$ python -q
>>> import numpy as np
>>> np.set_printoptions(precision=2, suppress=True, linewidth=100)
>>> rd = lambda a: np.round(a, 2) + 0
>>> sv = 20 * 0.5 ** np.arange(3)
>>> O, _ = np.linalg.qr(np.array([[0.2, -0.6, -1.0], [-0.2, 1.4, -1.4], [0.7, -0.3, 0.8]]))
>>> rng = np.random.default_rng(80)
>>> K = rng.normal(size=(23, 3)) * sv @ O
>>> rd(K)
array([[ -3.51,  10.28, -16.71],
       [ -8.6 ,  -0.78,  28.33],
       [ -4.43,  -1.7 ,  -2.16],
       [  0.58,  11.66,  -2.8 ],
       [ -8.34,   6.92,  -4.64],
       [  1.46,   5.68,  12.48],
       [ 13.9 ,  -0.8 ,  13.69],
       [  8.25, -14.24,   4.27],
       [ -1.51,  -7.58, -39.14],
       [ -5.4 ,   9.58, -14.95],
       [  1.54,  -9.68,  15.  ],
       [  1.3 ,   2.25, -12.95],
       [  0.87,  -4.48,   3.49],
       [ -0.01, -14.07,  13.87],
       [  2.16,  -9.24,  -3.22],
       [ -1.04,  -7.35,  23.7 ],
       [  4.05,   2.7 ,   3.78],
       [  8.55, -34.  ,   7.24],
       [  6.62, -12.14,  -6.51],
       [  7.71,  -2.89,   1.36],
       [ -7.91,  -5.05, -37.44],
       [  8.69,  -5.6 ,  -0.88],
       [  4.07,   2.56,  24.31]])
>>> G = np.cov(K, rowvar=False)
>>> rd(G)
array([[ 36.  , -24.73,  29.19],
       [-24.73, 102.37, -22.84],
       [ 29.19, -22.84, 295.53]])
>>> np.argsort(-K.std(axis=0).round(6), kind="stable")
array([2, 1, 0])
>>> rd(np.corrcoef(K[:, 2], K[:, 0])[0, 1])
np.float64(0.28)
>>> rd(K.std(axis=0))
array([ 5.87,  9.9 , 16.81])
>>> rd(np.corrcoef(K.T))
array([[ 1.  , -0.41,  0.28],
       [-0.41,  1.  , -0.13],
       [ 0.28, -0.13,  1.  ]])
>>> rd(np.polyfit(K[:, 2], K[:, 0], 1))
array([0.1 , 1.22])
>>> np.argwhere(np.triu(np.abs(np.corrcoef(K.T)) > 0.8, 1))
array([], shape=(0, 2), dtype=int64)
>>> G.shape
(3, 3)
>>> dist = np.linalg.norm(K[:, None] - K[None], axis=-1)
>>> print(np.flatnonzero(dist[17] < dist.mean() / 2))
[17]
>>> (dist + 1e9 * np.eye(23)).round(6).argmin(axis=1)
array([ 9, 15, 12,  4,  2, 16, 19, 21, 20,  0, 13,  0, 19, 10, 18, 10, 19,  7, 14, 21,  8, 19, 15])
>>> Xs = K - K.mean(axis=0)
>>> V = np.linalg.svd(Xs)[2][:2]
>>> Y = Xs - Xs @ V.T @ V
>>> rd(np.cov(Xs @ V.T, rowvar=False))
array([[302.05,   0.  ],
       [  0.  , 105.69]])
>>> rd(np.diag(V.T @ V))
array([0.09, 0.92, 0.99])
>>> print(rd(Y.std(axis=0)))
[4.78 1.43 0.4 ]
>>> cent = K[[10, 12]].astype(float)
>>> for _ in range(3):
...     idx = np.linalg.norm(K[:, None] - cent, axis=-1).argmin(axis=1)
...     cent = np.array([K[idx == j].mean(axis=0) for j in range(2)])
... 
>>> idx
array([1, 0, 1, 1, 1, 0, 0, 0, 1, 1, 0, 1, 0, 0, 1, 0, 1, 0, 1, 1, 1, 1, 0])
>>> np.bincount(idx)
array([10, 13])
>>> print(rd(cent[1] - cent[0]))
[ -2.9    7.65 -25.12]
>>> Xs = (K - K.mean(axis=0)) / K.std(axis=0)
>>> rd(Xs.std(axis=0))
array([1., 1., 1.])
>>> beta = np.linalg.lstsq(np.delete(Xs, 0, axis=1), Xs[:, 0])[0]
>>> np.abs(beta).argmax()
np.int64(0)
>>> F = np.load("x.npy")
>>> F
array([[  0,  15,   3,   3],
       [ -2, -10,  -2,  -2],
       [ -2,  15,   0,   3]])
>>> r0 = np.array([-1, -2, 1])
>>> np.polyval(r0, F[2])
array([   1, -254,    1,  -14])
>>> np.array([np.convolve(row, r0, "same") for row in F])
array([[-15, -33,   6,  -3],
       [ 14,  20,  -4,   2],
       [-11, -32,  12,  -6]])
>>> np.correlate(F[2], F[1], "full")
array([   4,  -26,  -10, -152,  -36,  -30,   -6])
>>> th = np.radians(120)
>>> r_ = np.eye(4)
>>> r_[2, 2] = r_[3, 3] = np.cos(th)
>>> r_[2, 3], r_[3, 2] = -np.sin(th), np.sin(th)
>>> rd(r_)
array([[ 1.  ,  0.  ,  0.  ,  0.  ],
       [ 0.  ,  1.  ,  0.  ,  0.  ],
       [ 0.  ,  0.  , -0.5 , -0.87],
       [ 0.  ,  0.  ,  0.87, -0.5 ]])
>>> Y = F @ r_.T
>>> rd(np.abs(Y - F).max(axis=0))
array([0. , 0. , 7.1, 4.5])
>>> print(rd(np.linalg.det(r_)), rd(np.trace(r_)))
1.0 1.0
>>> t3 = np.stack([F, 4 * F, F[::-1]])
>>> (t3 @ F.T).shape
(3, 3, 3)
>>> t3.sum(axis=0)
array([[ -2,  90,  15,  18],
       [-12, -60, -12, -12],
       [-10,  90,   3,  18]])
>>> np.linalg.matrix_rank(t3.reshape(3, -1))
np.int64(2)
>>> print(np.linalg.matrix_rank(t3))
[3 3 3]
>>> rd(np.linalg.norm(t3, axis=(1, 2)))
array([24.35, 97.41, 24.35])
>>> M = np.load("block11.npy")
>>> M
array([[-1.48, -4.07,  4.82],
       [-5.62,  0.25, -5.47],
       [-4.57, -1.27, -7.33],
       [ 0.31, -3.01,  5.63],
       [-2.3 , -2.07, -6.56],
       [-1.78, -3.65,  5.69],
       [-5.47,  0.32, -5.61],
       [ 5.76,  1.4 ,  3.65],
       [-4.01, -1.28, -6.19],
       [-1.07, -4.34,  3.13],
       [-1.61, -3.93,  5.24],
       [ 7.28,  1.61,  1.71],
       [ 4.6 ,  1.29,  1.89],
       [ 7.06,  1.28,  3.85],
       [ 4.38,  0.55,  0.39],
       [-4.58,  0.88, -5.27],
       [-1.85, -2.7 ,  5.01],
       [-4.92, -0.8 , -6.35],
       [ 5.07,  2.13,  1.04],
       [-6.52, -1.05, -5.1 ],
       [ 3.6 ,  1.5 ,  2.1 ],
       [ 5.38,  0.21,  2.  ],
       [ 0.17, -3.1 ,  6.81]])
>>> vec = np.array([1, 3, 0])
>>> target = M @ vec
>>> rd(np.linalg.lstsq(M, target)[0])
array([1., 3., 0.])
>>> target = target + 0.05 * rng.normal(size=23)
>>> rd(target)
array([-13.67,  -4.88,  -8.36,  -8.71,  -8.55, -12.78,  -4.41,   9.97,  -7.87, -14.09, -13.42,
        12.13,   8.37,  10.88,   6.12,  -1.89,  -9.97,  -7.31,  11.47,  -9.67,   8.11,   5.98,
        -9.12])
>>> beta, *_ = np.linalg.lstsq(M, target)
>>> beta.round()
array([ 1.,  3., -0.])
